In [1]: import numpy as np

In [2]: from numpy import linalg as LA

In [3]: np.set_printoptions(precision=3, suppress=True, linewidth=160)

In [4]: rd = lambda a: np.round(a, 3) + 0

In [5]: A2 = np.array([[2, 2, 3, 1], [9, 0, 3, 7], [1, 2, 3, 0], [8, 4, 4, 2]])

In [6]: data = np.tril(A2)

In [7]: data
Out[7]: 
array([[2, 0, 0, 0],
       [9, 0, 0, 0],
       [1, 2, 3, 0],
       [8, 4, 4, 2]])

In [8]: left, sv, Vh = LA.svd(data)

In [9]: rd(sv)
Out[9]: array([13.088,  5.142,  1.13 ,  0.   ])

In [10]: np.argmax(sv[:-1] / (sv[1:] + 1e-6)) + 1
Out[10]: np.int64(3)

In [11]: A2 = left[:, :3] @ np.diag(sv[:3]) @ Vh[:3]

In [12]: rd(A2)
Out[12]: 
array([[2., 0., 0., 0.],
       [9., 0., 0., 0.],
       [1., 2., 3., 0.],
       [8., 4., 4., 2.]])

In [13]: LA.matrix_rank(data, rtol=0.05)
Out[13]: np.int64(3)

In [14]: rd(LA.norm(data - A2, 2)), rd(sv[3])
Out[14]: (np.float64(0.0), np.float64(0.0))

In [15]: print(rd(LA.norm(data - A2) / LA.norm(data)))
0.0

In [16]: M = np.load("case11.npy")

In [17]: rd(M)
Out[17]: 
array([[0.333, 0.333, 0.333],
       [0.333, 0.25 , 0.417],
       [0.833, 0.   , 0.167]])

In [18]: P = np.triu(np.array([[2, 1, 1], [3, 0, 0], [2, 2, 0]]), 1) + np.eye(3)

In [19]: A2 = P @ M @ LA.inv(P)

In [20]: rd(P @ M - M @ P)
Out[20]: 
array([[ 1.167, -0.083,  0.25 ],
       [ 0.   , -0.333, -0.333],
       [ 0.   , -0.833, -0.833]])

In [21]: rd(LA.det(A2))
Out[21]: np.float64(0.042)

In [22]: LA.matrix_rank(A2)
Out[22]: np.int64(3)

In [23]: np.trace(A2), rd(np.trace(M))
Out[23]: (np.float64(0.75), np.float64(0.75))

In [24]: rd(A2)
Out[24]: 
array([[ 1.5  , -0.917, -0.583],
       [ 0.333, -0.083,  0.083],
       [ 0.833, -0.833, -0.667]])

In [25]: u, v = A2[1], A2[2]

In [26]: rd(u @ v)
Out[26]: np.float64(0.292)

In [27]: u @ u
Out[27]: np.float64(0.125)

In [28]: p = (u @ v) / (u @ u) * u

In [29]: print(rd(p))
[ 0.778 -0.194  0.194]

In [30]: rd(LA.norm(u + v) ** 2 + LA.norm(u - v) ** 2)
Out[30]: np.float64(3.917)

In [31]: rd(v - p)
Out[31]: array([ 0.056, -0.639, -0.861])

In [32]: rd(np.outer(u, v))
Out[32]: 
array([[ 0.278, -0.278, -0.222],
       [-0.069,  0.069,  0.056],
       [ 0.069, -0.069, -0.056]])

In [33]: Q, V = LA.qr(M[:, :1])[0], LA.qr(M[:, 1:])[0]

In [34]: sv = LA.svd(Q.T @ V, compute_uv=False)

In [35]: rd(sv)
Out[35]: array([0.872])

In [36]: rd(np.degrees(np.arccos(sv.clip(0, 1))))
Out[36]: array([29.298])

In [37]: rd(LA.norm(Q @ Q.T - V @ V.T, 2))
Out[37]: np.float64(1.0)

In [38]: LA.matrix_rank(data - data[0, 0] * np.eye(4))
Out[38]: np.int64(3)

In [39]: LA.inv(data)
LinAlgError: Singular matrix


In [40]: Q, Rm = LA.qr(M)

In [41]: rd(Rm)
Out[41]: 
array([[-0.957, -0.203, -0.406],
       [ 0.   , -0.364, -0.365],
       [ 0.   ,  0.   ,  0.12 ]])

In [42]: print(rd(np.abs(np.diag(Rm))))
[0.957 0.364 0.12 ]

In [43]: rd(Q.T @ Q)
Out[43]: 
array([[1., 0., 0.],
       [0., 1., 0.],
       [0., 0., 1.]])

In [44]: rd(Q)
Out[44]: 
array([[-0.348, -0.722, -0.598],
       [-0.348, -0.493,  0.797],
       [-0.87 ,  0.486, -0.08 ]])

In [45]: rd(Q @ Rm)
Out[45]: 
array([[0.333, 0.333, 0.333],
       [0.333, 0.25 , 0.417],
       [0.833, 0.   , 0.167]])

In [46]: Q.shape, Rm.shape
Out[46]: ((3, 3), (3, 3))

In [47]: W0 = np.loadtxt("m.csv", delimiter=",")

In [48]: rd(W0)
Out[48]: 
array([[ 13.843,   8.554,  11.627],
       [ 10.749,   8.171,  14.755],
       [-16.649,  -8.464,  -7.154],
       [-16.629,  -3.754,  10.459],
       [-13.231,  -1.218,  14.948],
       [ 16.569,   3.7  , -10.572],
       [  9.641,   7.962,  15.609],
       [ -9.892,  -8.012, -15.426],
       [ 13.367,   1.306, -14.82 ],
       [-15.113,  -8.59 ,  -9.89 ]])

In [49]: M.sum(axis=1)
Out[49]: array([1., 1., 1.])

In [50]: rd(LA.matrix_power(M, 2))
Out[50]: 
array([[0.5  , 0.194, 0.306],
       [0.542, 0.174, 0.285],
       [0.417, 0.278, 0.306]])

In [51]: p = np.eye(3)[1]

In [52]: for _ in range(5):
    ...:     p = p @ M
    ...:     print(p.round(3))
    ...: 
[0.333 0.25  0.417]
[0.542 0.174 0.285]
[0.476 0.224 0.3  ]
[0.484 0.215 0.302]
[0.484 0.215 0.301]

In [53]: rd(W0 @ LA.pinv(W0) @ W0)
Out[53]: 
array([[ 13.843,   8.554,  11.627],
       [ 10.749,   8.171,  14.755],
       [-16.649,  -8.464,  -7.154],
       [-16.629,  -3.754,  10.459],
       [-13.231,  -1.218,  14.948],
       [ 16.569,   3.7  , -10.572],
       [  9.641,   7.962,  15.609],
       [ -9.892,  -8.012, -15.426],
       [ 13.367,   1.306, -14.82 ],
       [-15.113,  -8.59 ,  -9.89 ]])

In [54]: rd(np.trace(LA.pinv(W0) @ W0))
Out[54]: np.float64(2.0)

In [55]: print(LA.lstsq(W0[:-1].T, W0[-1])[2])
2

In [56]: left, sv, Vh = LA.svd(W0)

In [57]: V = Vh[:(sv > 1e-8).sum()]

In [58]: rng = np.random.default_rng(95)

In [59]: x = W0[0] + -2 * W0[3] + rng.integers(2) * np.eye(3)[1]

In [60]: rd(x)
Out[60]: array([47.101, 16.062, -9.29 ])

In [61]: LA.matrix_rank(np.vstack([W0, x]))
Out[61]: np.int64(2)

In [62]: A2 = W0 / np.sqrt((W0 ** 2).mean(axis=1, keepdims=True))

In [63]: rd(A2[0])
Out[63]: array([1.199, 0.741, 1.007])

In [64]: LA.matrix_rank(A2) == LA.matrix_rank(W0)
Out[64]: np.True_

In [65]: print(LA.matrix_rank(W0 - W0.mean(axis=1, keepdims=True)))
2

In [66]: rk = LA.matrix_rank(W0)

In [67]: print(rk)
2

In [68]: N = LA.svd(W0)[2][rk:].T

In [69]: [int(LA.matrix_rank(np.delete(W0, i, axis=0))) for i in range(10)]
Out[69]: [2, 2, 2, 2, 2, 2, 2, 2, 2, 2]

In [70]: LA.matrix_rank(W0.T @ W0), LA.matrix_rank(W0 @ W0.T)
Out[70]: (np.int64(2), np.int64(2))

In [71]: rd(W0 @ N)
Out[71]: 
array([[0.],
       [0.],
       [0.],
       [0.],
       [0.],
       [0.],
       [0.],
       [0.],
       [0.],
       [0.]])

In [72]: N.shape
Out[72]: (3, 1)

In [73]: A2 = np.array([[0]])

In [74]: C = np.array([[-1, 3], [1, -2]])

In [75]: feats = np.block([[A2, np.zeros((1, 2))], [np.zeros((2, 1)), C]])

In [76]: feats
Out[76]: 
array([[ 0.,  0.,  0.],
       [ 0., -1.,  3.],
       [ 0.,  1., -2.]])

In [77]: rk = LA.matrix_rank(feats)

In [78]: rk
Out[78]: np.int64(2)

In [79]: N = LA.svd(feats)[2][rk:].T

In [80]: LA.matrix_rank(feats.T @ feats), LA.matrix_rank(feats @ feats.T)
Out[80]: (np.int64(2), np.int64(2))

In [81]: print(N @ N.T)
[[1. 0. 0.]
 [0. 0. 0.]
 [0. 0. 0.]]

In [82]: J = np.loadtxt("data.csv", delimiter=",")

In [83]: J
Out[83]: 
array([[1., 0., 0.],
       [1., 1., 0.],
       [9., 2., 1.]])

In [84]: np.trace(J)
Out[84]: np.float64(3.0)

In [85]: (J + J.T) / 2
Out[85]: 
array([[1. , 0.5, 4.5],
       [0.5, 1. , 1. ],
       [4.5, 1. , 1. ]])

In [86]: print(rd(np.sort(np.abs(LA.eigvals(J)))))
[1. 1. 1.]

In [87]: np.allclose(J @ J.T, J.T @ J)
Out[87]: False

In [88]: np.allclose(J, J.T)
Out[88]: False

In [89]: z = rng.permutation(3)

In [90]: A2 = J[:, z] * rng.choice([-1, 1], 3)

In [91]: A2
Out[91]: 
array([[-0., -0., -1.],
       [-1., -0., -1.],
       [-2., -1., -9.]])

In [92]: left, _, Vh = LA.svd(J.T @ A2)

In [93]: rd(LA.lstsq(J, A2)[0])
Out[93]: 
array([[ 0.,  0., -1.],
       [-1.,  0.,  0.],
       [ 0., -1.,  0.]])

In [94]: print(rd(left @ Vh))
[[ 0.  0. -1.]
 [-1.  0.  0.]
 [ 0. -1.  0.]]
